$ ipython --no-banner

In [1]: import numpy as np

In [2]: import numpy.linalg as la

In [3]: np.set_printoptions(precision=2, suppress=True, linewidth=200, floatmode="fixed")

In [4]: feats = np.array([[-1.0, 5.0, -2.0, -3.0],
   ...:     [-4.0, 8.0, -2.0, -3.0],
   ...:     [-3.0, 3.0, 2.0, -2.0],
   ...:     [0.0, 0.0, 0.0, 3.0]])

In [5]: evals, vecs = la.eig(feats)

In [6]: np.round(feats @ vecs[:, 0] - evals[0] * vecs[:, 0], 2) + 0
Out[6]: array([0.00, 0.00, 0.00, 0.00])

In [7]: A = np.load("case12.npy")

In [8]: A
Out[8]: 
array([[-1,  2,  0,  0],
       [ 1,  1,  0,  0],
       [ 0,  0, -1,  2],
       [ 0,  0,  1,  1]])

In [9]: O, Rm = la.qr(A)

In [10]: np.round(abs(Rm[0, 0]), 2), round(la.norm(A[:, 0]), 2)
Out[10]: (np.float64(1.41), np.float64(1.41))

In [11]: O
Out[11]: 
array([[-0.71,  0.71,  0.00,  0.00],
       [ 0.71,  0.71,  0.00,  0.00],
       [ 0.00, -0.00, -0.71,  0.71],
       [ 0.00, -0.00,  0.71,  0.71]])

In [12]: O @ Rm
Out[12]: 
array([[-1.00,  2.00,  0.00,  0.00],
       [ 1.00,  1.00,  0.00,  0.00],
       [ 0.00,  0.00, -1.00,  2.00],
       [ 0.00,  0.00,  1.00,  1.00]])

In [13]: O.shape, Rm.shape
Out[13]: ((4, 4), (4, 4))

In [14]: np.allclose(Rm.T @ Rm, A.T @ A)
Out[14]: True

In [15]: evals, vecs = la.eig(A)

In [16]: round(np.prod(evals), 2)
Out[16]: np.float64(9.0)

In [17]: evals
Out[17]: array([-1.73,  1.73, -1.73,  1.73])

In [18]: np.sort(la.eigvals(la.inv(A)))
Out[18]: array([-0.58, -0.58,  0.58,  0.58])

In [19]: np.sort(la.eigvals(A.T))
Out[19]: array([-1.73, -1.73,  1.73,  1.73])

In [20]: theta = np.radians(45)

In [21]: Rm = np.eye(4)

In [22]: Rm[3, 3] = Rm[1, 1] = np.cos(theta)

In [23]: Rm[3, 1], Rm[1, 3] = -np.sin(theta), np.sin(theta)

In [24]: Rm
Out[24]: 
array([[ 1.00,  0.00,  0.00,  0.00],
       [ 0.00,  0.71,  0.00,  0.71],
       [ 0.00,  0.00,  1.00,  0.00],
       [ 0.00, -0.71,  0.00,  0.71]])

In [25]: out = A @ Rm.T

In [26]: np.allclose(la.norm(A, axis=1), la.norm(out, axis=1))
Out[26]: True

In [27]: r0 = np.array([0, -1])

In [28]: np.array([np.convolve(row, r0, "same") for row in Rm])
Out[28]: 
array([[ 0.00, -1.00,  0.00,  0.00],
       [ 0.00,  0.00, -0.71,  0.00],
       [ 0.00,  0.00,  0.00, -1.00],
       [ 0.00,  0.00,  0.71,  0.00]])

In [29]: np.convolve(Rm[2], r0)
Out[29]: array([ 0.00,  0.00,  0.00, -1.00,  0.00])

In [30]: np.polyval(r0, Rm[2])
Out[30]: array([-1.00, -1.00, -1.00, -1.00])

In [31]: np.correlate(Rm[2], Rm[3], "full")
Out[31]: array([ 0.00,  0.00,  0.71,  0.00, -0.71,  0.00,  0.00])

In [32]: F = np.load("mat.npy")

In [33]: F
Out[33]: 
array([[ 2.00,  0.00,  0.00],
       [ 0.00, 18.00,  8.00],
       [ 0.00,  8.00,  6.00]])

In [34]: vec = np.ones(3)

In [35]: for _ in range(4):
    ...:     vec = F @ vec
    ...:     vec /= la.norm(vec)
    ...:     print(round(vec @ F @ vec, 2))
    ...: 
21.89
22.0
22.0
22.0

In [36]: round(la.eigvalsh(F)[-1], 2)
Out[36]: np.float64(22.0)
